$ python3 -q
>>> import numpy as np
>>> from numpy import linalg as LA
>>> np.set_printoptions(precision=1, suppress=True, linewidth=200)
>>> tidy = lambda a: np.round(a, 1) + 0
>>> X = np.loadtxt("block19.csv", delimiter=",")
>>> print(X)
[[64. 37. 33. 49. 37. 40. 29. 42. 37. 54. 51. 32. 43.]
 [37. 35. 25. 31. 27. 19. 27. 28. 26. 32. 36. 35. 29.]
 [33. 25. 53. 31. 34. 21. 24. 33. 33. 37. 31. 37. 32.]
 [49. 31. 31. 50. 41. 36. 29. 36. 35. 49. 41. 29. 43.]
 [37. 27. 34. 41. 64. 29. 41. 52. 26. 49. 39. 38. 37.]
 [40. 19. 21. 36. 29. 43. 19. 30. 32. 39. 31. 22. 33.]
 [29. 27. 24. 29. 41. 19. 42. 39. 28. 29. 32. 38. 24.]
 [42. 28. 33. 36. 52. 30. 39. 61. 29. 40. 44. 38. 25.]
 [37. 26. 33. 35. 26. 32. 28. 29. 56. 36. 37. 36. 36.]
 [54. 32. 37. 49. 49. 39. 29. 40. 36. 61. 47. 31. 50.]
 [51. 36. 31. 41. 39. 31. 32. 44. 37. 47. 59. 36. 34.]
 [32. 35. 37. 29. 38. 22. 38. 38. 36. 31. 36. 53. 28.]
 [43. 29. 32. 43. 37. 33. 24. 25. 36. 50. 34. 28. 50.]]
>>> w, vecs = LA.eigh(X)
>>> x0 = np.array([2, -1, 0, -2, -1, 1, -2, -1, -3, -2, 0, 2, 1])
>>> print(tidy(LA.eigvalsh(X[1:, 1:])))
[  0.6   1.4   3.4   4.3   7.5  11.5  20.6  23.1  28.8  42.5  55.5 427.9]
>>> E = np.load("m.npy")
>>> print(E)
[[ 0.4  1.   2.8 -1.3 -0.7  2.6]
 [-0.3  1.6  4.4 -1.9 -0.9  2.9]
 [-1.5  0.1  3.8 -2.1 -0.7  1.5]
 [ 2.8  3.8  4.1 -2.3 -2.2  5.7]
 [ 1.5  1.7  1.1 -1.  -0.2  1.8]
 [ 1.8  1.   0.3 -0.1 -0.1  1.7]
 [ 1.6  2.6  3.1 -0.9 -1.3  3.4]
 [ 4.8  3.7  0.5 -0.3 -2.   5.2]
 [ 3.   2.6  0.  -0.1 -1.3  3.5]
 [ 2.6  4.5  4.7 -1.8 -1.8  5.9]
 [-2.1  0.4  4.  -2.2 -0.3  2. ]
 [ 1.5  1.   0.4  0.1 -0.7  1.1]
 [-1.5  0.1  3.6 -2.3 -0.8  1.6]
 [ 2.5  3.3  4.6 -2.6 -2.4  5.7]
 [-2.1  0.1  4.2 -1.8 -1.1  1.6]
 [ 1.   1.3  1.5 -0.1 -0.8  1.9]
 [ 0.7  1.3  2.  -0.6 -0.9  2.5]
 [ 3.4  2.3  0.3 -0.2 -0.8  2.8]
 [ 0.1  0.  -0.3  0.1  0.   0. ]
 [-1.5  0.1  3.8 -2.  -0.8  0.9]
 [ 1.   2.7  4.4 -1.4 -1.3  4.7]
 [ 5.2  3.6  0.6 -0.3 -1.5  4.3]
 [-0.9  0.2  3.  -1.1 -0.3  0.6]
 [ 3.7  4.3  2.   0.2 -2.1  4.8]
 [ 2.9  1.9  0.5  0.6 -1.4  3.1]
 [-1.6  0.4  4.2 -2.1 -1.1  1.2]
 [ 0.   0.  -0.2 -0.2 -0.5 -0.3]
 [ 3.5  3.5  3.3 -1.3 -2.   5.3]
 [ 4.4  3.4  0.5  0.  -1.2  4.4]
 [ 0.  -0.3  0.  -0.3 -0.4  0.2]
 [-0.4  0.   1.9 -0.7 -0.5  0.7]
 [ 0.6  2.4  4.8 -2.4 -1.7  4.5]
 [ 3.   2.2  0.6  0.2 -1.3  3.1]
 [ 1.3  0.9  1.4 -0.6 -0.5  2.3]
 [ 1.2  1.4 -0.4 -0.3  0.   1.1]
 [ 0.3  1.3  2.9 -0.9 -1.1  2.1]
 [ 0.1  1.3  2.8 -1.3 -0.7  2.3]
 [-1.6  0.8  4.1 -2.3 -0.8  1.1]
 [ 3.5  1.9  0.5  0.  -1.4  3.1]
 [ 3.   2.7  0.3  0.5 -0.9  3.2]
 [ 3.1  3.9  3.  -0.9 -2.2  4.9]
 [ 3.2  2.5 -0.1  0.5 -1.3  3.4]
 [ 4.2  3.2  2.  -0.8 -2.1  4.8]
 [ 3.1  2.   0.1  0.2 -0.8  2.2]
 [-1.8  0.2  3.3 -1.8 -0.6  1.2]]
>>> x0 = np.array([-3, -2, -1, 4, 1, 2])
>>> y = E @ x0
>>> print(tidy(LA.pinv(E) @ E))
[[1. 0. 0. 0. 0. 0.]
 [0. 1. 0. 0. 0. 0.]
 [0. 0. 1. 0. 0. 0.]
 [0. 0. 0. 1. 0. 0.]
 [0. 0. 0. 0. 1. 0.]
 [0. 0. 0. 0. 0. 1.]]
>>> print(tidy(LA.lstsq(E, y)[0]))
[-3. -2. -1.  4.  1.  2.]
>>> print(tidy(LA.solve(E.T @ E, E.T @ y)))
[-3. -2. -1.  4.  1.  2.]
>>> rng = np.random.default_rng(5305)
>>> y = y + 0.1 * rng.normal(size=45)
>>> print(tidy(y))
[ -6.7  -9.4  -5.6 -20.1  -9.5  -4.9 -11.4 -15.2  -9.  -18.8  -3.6  -5.   -6.2 -20.1  -3.4  -4.6  -5.2 -11.    0.5  -6.6 -10.1 -17.5  -4.2 -13.2  -5.9  -7.4  -1.7 -17.3 -13.1  -0.6  -2.7 -13.6  -8.2
  -5.3  -4.9  -6.9  -6.8  -9.  -10.1  -7.2 -16.2  -7.1 -16.6  -8.9  -3.7]
>>> b, *_ = LA.lstsq(E, y)
>>> print(tidy(E.T @ (y - E @ b)))
[0. 0. 0. 0. 0. 0.]
>>> print(tidy(LA.norm(y - E @ b)))
0.7
>>> print(tidy(b))
[-3.  -2.  -1.   4.   1.1  2. ]
>>> print([round(float(LA.norm(LA.solve(E.T @ E + lam * np.eye(6), E.T @ y))), 2) for lam in (0, 1, 10, 100)])
[5.94, 4.88, 2.58, 1.87]
>>> other = E + rng.integers(-2, 3, (45, 2)) @ rng.integers(-2, 3, (2, 6))
>>> print(tidy(other))
[[ 0.4  9.  -3.2 -3.3 -2.7  4.6]
 [-0.3 -2.4  7.4 -0.9  0.1  1.9]
 [-1.5  0.1  4.8 -5.1 -3.7 -1.5]
 [ 2.8  5.8  1.1  1.7  1.8 10.7]
 [ 1.5 -2.3  5.1 -3.  -2.2 -2.2]
 [ 1.8 -1.   0.3  4.9  4.9  5.7]
 [ 1.6  4.6  1.1  0.1 -0.3  5.4]
 [ 4.8  1.7  0.5  4.7  3.   9.2]
 [ 3.  -1.4  2.   3.9  2.7  5.5]
 [ 2.6 -1.5  8.7  1.2  1.2  5.9]
 [-2.1 -1.6  4.   2.8  4.7  6. ]
 [ 1.5  9.  -5.6 -1.9 -2.7  3.1]
 [-1.5  2.1  3.6 -7.3 -5.8 -2.4]
 [ 2.5  3.3  2.6  3.4  3.6 11.7]
 [-2.1 -1.9  4.2  3.2  3.9  5.6]
 [ 1.   5.3 -0.5 -4.1 -4.8 -0.1]
 [ 0.7  9.3 -4.  -2.6 -2.9  4.5]
 [ 3.4 -5.7  6.3  1.8  1.2  0.8]
 [ 0.1  0.  -0.3  0.1  0.   0. ]
 [-1.5  2.1  1.8 -1.   0.2  2.9]
 [ 1.   0.7  5.4  0.6  0.7  5.7]
 [ 5.2  3.6  2.6 -6.3 -7.5 -1.7]
 [-0.9 -5.8  8.  -1.1 -0.3 -2.4]
 [ 3.7  2.3  2.   5.2  2.9  8.8]
 [ 2.9 -0.1  2.5 -0.4 -2.4  1.1]
 [-1.6 -5.6  8.2  0.9  1.9  1.2]
 [ 0.   4.  -4.2  1.8  1.5  3.7]
 [ 3.5  9.5 -0.7 -4.3 -5.   5.3]
 [ 4.4 -4.6  6.5  2.   0.8  2.4]
 [ 0.  -0.3 -1.   2.7  2.6  3.2]
 [-0.4  4.  -2.1  1.3  1.5  4.7]
 [ 0.6 -5.6 10.8 -0.4  0.3  2.5]
 [ 3.  -1.8  2.6  4.2  2.7  5.1]
 [ 1.3 -1.1  2.4  1.4  1.5  3.3]
 [ 1.2  3.4 -3.4  3.7  4.   6.1]
 [ 0.3  1.3  3.9 -3.9 -4.1 -0.9]
 [ 0.1  1.3  2.8 -1.3 -0.7  2.3]
 [-1.6  0.8  2.1  3.7  5.2  7.1]
 [ 3.5  7.9 -4.5  0.  -1.4  6.1]
 [ 3.  -1.3  2.3  4.5  3.1  5.2]
 [ 3.1  1.9  6.  -4.9 -6.2 -0.1]
 [ 3.2  2.5 -1.1  3.5  1.7  6.4]
 [ 4.2  7.2  0.  -4.8 -6.1  2.8]
 [ 3.1  4.  -1.9  1.2  0.2  4.2]
 [-1.8 -1.8  3.3  3.2  4.4  5.2]]
>>> print(LA.matrix_rank(other - E, tol=1e-8))
2
>>> print(tidy(LA.svd(other - E, compute_uv=False)))
[38.9 34.9  0.   0.   0.   0. ]
>>> P = E @ LA.solve(E.T @ E, E.T)
>>> print(np.allclose(P @ P, P))
True
>>> print(tidy(LA.eigvalsh(P)))
[0. 0. 0. 0. 0. 0. 0. 0. 0. 0. 0. 0. 0. 0. 0. 0. 0. 0. 0. 0. 0. 0. 0. 0. 0. 0. 0. 0. 0. 0. 0. 0. 0. 0. 0. 0. 0. 0. 0. 1. 1. 1. 1. 1. 1.]
>>> print(tidy(P @ E[:, 0]))
[ 0.4 -0.3 -1.5  2.8  1.5  1.8  1.6  4.8  3.   2.6 -2.1  1.5 -1.5  2.5 -2.1  1.   0.7  3.4  0.1 -1.5  1.   5.2 -0.9  3.7  2.9 -1.6  0.   3.5  4.4  0.  -0.4  0.6  3.   1.3  1.2  0.3  0.1 -1.6  3.5
  3.   3.1  3.2  4.2  3.1 -1.8]
>>> mat = np.array([[-3.0, 2.0, -1.0, 5.0],
...     [0.0, 1.0, 1.0, 1.0],
...     [9.0, -4.0, 5.0, -7.0],
...     [-3.0, 2.0, -1.0, 5.0]])
>>> other = np.array([[5, -1], [1, 0]])
>>> W2 = np.kron(other, mat)
>>> print(tidy(LA.norm(W2, 2)), tidy(LA.norm(other, 2) * LA.norm(mat, 2)))
80.6 80.6
>>> print(LA.matrix_rank(W2))
6
>>> Uu, sv, vt = LA.svd(mat)
>>> vecs = vt[:(sv > 1e-8).sum()]
>>> x0 = mat[1] + -1 * mat[0] + rng.integers(2) * np.eye(4)[3]
>>> print(x0)
[ 3. -1.  2. -3.]
>>> print(tidy(LA.norm(x0 - vecs.T @ vecs @ x0)))
0.0
>>> print(LA.matrix_rank(mat, rtol=0.1))
2
>>> print(tidy(LA.norm(mat, 2) / LA.norm(mat)))
1.0
>>> f, r1 = mat[2], mat[1]
>>> print(f @ f)
171.0
>>> print(f @ r1)
-6.0
>>> p = (f @ r1) / (f @ f) * f
>>> print(np.outer(f, r1))
[[ 0.  9.  9.  9.]
 [-0. -4. -4. -4.]
 [ 0.  5.  5.  5.]
 [-0. -7. -7. -7.]]
>>> print((r1 - p) @ f)
0.0
>>> print(tidy(r1 - p))
[0.3 0.9 1.2 0.8]
>>> print(tidy(LA.norm(f + r1) ** 2 + LA.norm(f - r1) ** 2))
348.0
>>> print(tidy(p))
[-0.3  0.1 -0.2  0.2]
>>> P = np.triu(np.array([[-5, -5, 4, -3], [5, -5, 1, 0], [1, 2, -3, 4], [-5, 4, -4, 0]]), 1) + np.eye(4)
>>> other = P @ mat @ LA.inv(P)
>>> print(tidy(np.poly(other)))
[  1.  -8.  21. -18.   0.]
>>> print(tidy(LA.det(other)))
0.0
>>> print(LA.matrix_rank(other))
3
>>> print(other)
[[  42.  185. -336. 1427.]
 [   9.   42.  -72.  309.]
 [  -3.  -11.   24.  -92.]
 [  -3.  -13.   24. -100.]]
>>> F = np.loadtxt("sample17.csv", delimiter=",")
>>> print(F)
[[-2.  0.  0.  0.]
 [ 2. -1.  1.  1.]
 [ 0.  0. -2.  0.]
 [-4. -2. -2. -4.]]
>>> f = np.array([0, -2, 2, -3])
>>> other = F + np.outer(f, np.eye(4)[3])
>>> print(LA.matrix_rank(LA.inv(other) - LA.inv(F), tol=1e-8))
1
>>> print(tidy(LA.det(other) / LA.det(F)), tidy(1 + LA.solve(F, f)[3]))
1.5 1.5
>>> C2 = np.cov(E, rowvar=False)
>>> print(np.median(E, axis=0))
[ 1.3  1.6  2.  -0.8 -0.9  2.5]
>>> print(C2.shape)
(6, 6)
>>> print(tidy(np.corrcoef(E.T)))
[[ 1.   0.8 -0.5  0.6 -0.6  0.7]
 [ 0.8  1.   0.   0.2 -0.8  0.9]
 [-0.5  0.   1.  -0.9 -0.3  0.2]
 [ 0.6  0.2 -0.9  1.   0.1 -0.1]
 [-0.6 -0.8 -0.3  0.1  1.  -0.9]
 [ 0.7  0.9  0.2 -0.1 -0.9  1. ]]
>>> P = np.triu(np.array([[-2, 2, -2, -2], [3, 3, -1, -1], [3, 0, 3, -2], [-3, 0, 2, 3]]), 1) + np.eye(4)
>>> other = P @ F @ LA.inv(P)
>>> print(tidy(np.poly(other)))
[ 1.  9. 30. 44. 24.]
>>> print(np.trace(other), np.trace(F))
-9.0 -9.0
>>> print(LA.matrix_rank(other))
4
>>> J = np.load("out15.npy")
>>> print(J)
[[-23   3   6 -23 -39   1  -1]
 [-10  42  30 -10  -6 -22  22]
 [  9 -66 -17   9 -18   9  -9]
 [ 11 -54 -30  11   0  21 -21]
 [ -4 -48  -2  -4 -36   0   0]
 [-14 -42  19 -14 -60 -16  16]
 [ 17 -45 -18  17   9   9  -9]
 [  0 -36  13   0 -30 -14  14]
 [-20  -9  12 -20 -45  -6   6]
 [ -3 -27  -2  -3 -21   1  -1]]
>>> Uu, sv, vt = LA.svd(J)
>>> print(tidy(sv))
[147.2 117.8  41.4   0.    0.    0.    0. ]
>>> other = Uu[:, :3] @ np.diag(sv[:3]) @ vt[:3]
>>> print(LA.matrix_rank(other))
3
>>> print(tidy(np.abs(J - other).max()))
0.0
>>> print(tidy(LA.norm(J - other) / LA.norm(J)))
0.0
>>> Uu, sv, vt = LA.svd(J)
>>> vecs = vt[:(sv > 1e-8).sum()]
>>> x0 = J[8] + -2 * J[9] + rng.integers(2) * np.eye(7)[5]
>>> print(x0)
[-14.  45.  16. -14.  -3.  -8.   8.]
>>> print(tidy(LA.norm(x0 - vecs.T @ vecs @ x0)))
0.0
>>> print(np.allclose(vecs.T @ vecs @ x0, x0))
True
>>> print(tidy(np.diag(vecs.T @ vecs)))
[0.2 0.9 0.4 0.2 0.7 0.3 0.3]
>>> print(LA.matrix_rank(np.vstack([J, x0])))
3
>>> print(tidy(J @ LA.pinv(J) @ J))
[[-23.   3.   6. -23. -39.   1.  -1.]
 [-10.  42.  30. -10.  -6. -22.  22.]
 [  9. -66. -17.   9. -18.   9.  -9.]
 [ 11. -54. -30.  11.   0.  21. -21.]
 [ -4. -48.  -2.  -4. -36.   0.   0.]
 [-14. -42.  19. -14. -60. -16.  16.]
 [ 17. -45. -18.  17.   9.   9.  -9.]
 [  0. -36.  13.   0. -30. -14.  14.]
 [-20.  -9.  12. -20. -45.  -6.   6.]
 [ -3. -27.  -2.  -3. -21.   1.  -1.]]
>>> print(np.allclose(J[:-1].T @ LA.lstsq(J[:-1].T, J[-1])[0], J[-1]))
True
>>> print(np.unique(J.round(6), axis=0).shape)
(10, 7)
>>> print(tidy(np.trace(LA.pinv(J) @ J)))
3.0
>>> print([round(float(x), 1) for x in LA.svd(J, compute_uv=False)[:3]])
[147.2, 117.8, 41.4]
>>> print(tidy(LA.norm(J, 2) / LA.norm(J)))
0.8
>>> print(J.mean(axis=0))
[ -3.7 -28.2   1.1  -3.7 -24.6  -1.7   1.7]
>>> print(LA.matrix_rank(J))
3
>>> print(np.count_nonzero(J))
65
>>> print(np.unravel_index(np.abs(J).argmax(), J.shape))
(np.int64(2), np.int64(1))
>>> print(J - J[0])
[[  0   0   0   0   0   0   0]
 [ 13  39  24  13  33 -23  23]
 [ 32 -69 -23  32  21   8  -8]
 [ 34 -57 -36  34  39  20 -20]
 [ 19 -51  -8  19   3  -1   1]
 [  9 -45  13   9 -21 -17  17]
 [ 40 -48 -24  40  48   8  -8]
 [ 23 -39   7  23   9 -15  15]
 [  3 -12   6   3  -6  -7   7]
 [ 20 -30  -8  20  18   0   0]]
>>> data = np.load("a.npy")
>>> print(data)
[[ 1  0  0  0  0  0  0  0  0  0  0  0]
 [ 0  1  0  0  0  0  0  0  0  0  0  0]
 [ 1  1  1  0  0  0  0  0  0  0  0  0]
 [-2  0  3  1  0  0  0  0  0  0  0  0]
 [ 1  2  3  0  1  0  0  0  0  0  0  0]
 [-2 -1  1  1 -1  1  0  0  0  0  0  0]
 [ 1 -3 -3 -3  1 -1  1  0  0  0  0  0]
 [ 1  0 -2 -1  2 -1 -3  1  0  0  0  0]
 [ 1 -2  3  0  2  2  2  1  1  0  0  0]
 [ 2 -2  0  0  0  0 -3  1  3  1  0  0]
 [-2  3  2  3  2  3 -3  3  1 -2  1  0]
 [ 3  1  3  2  2  3  3 -3  0 -3 -1  1]]
>>> print(tidy(np.sort(LA.eigvals(data))))
[1. 1. 1. 1. 1. 1. 1. 1. 1. 1. 1. 1.]
>>> T = np.stack([data, 4 * data, data[::-1]])
>>> print(T.sum(axis=0))
[[  8   1   3   2   2   3   3  -3   0  -3  -1   1]
 [ -2   8   2   3   2   3  -3   3   1  -2   1   0]
 [  7   3   5   0   0   0  -3   1   3   1   0   0]
 [ -9  -2  18   5   2   2   2   1   1   0   0   0]
 [  6  10  13  -1   7  -1  -3   1   0   0   0   0]
 [ -9  -8   2   2  -4   4   1   0   0   0   0   0]
 [  3 -16 -14 -14   4  -4   5   0   0   0   0   0]
 [  6   2  -7  -5  11  -5 -15   5   0   0   0   0]
 [  3 -10  18   1  10  10  10   5   5   0   0   0]
 [ 11  -9   1   0   0   0 -15   5  15   5   0   0]
 [-10  16  10  15  10  15 -15  15   5 -10   5   0]
 [ 16   5  15  10  10  15  15 -15   0 -15  -5   5]]
>>> print((T @ data.T).shape)
(3, 12, 12)
>>> print(T.shape)
(3, 12, 12)
>>> print(LA.matrix_rank(T.reshape(3, -1)))
2
>>> print(np.einsum("bij,cij->bc", T, T))
[[ 279 1116    6]
 [1116 4464   24]
 [   6   24  279]]
>>> print(tidy(LA.norm(T, axis=(1, 2))))
[16.7 66.8 16.7]
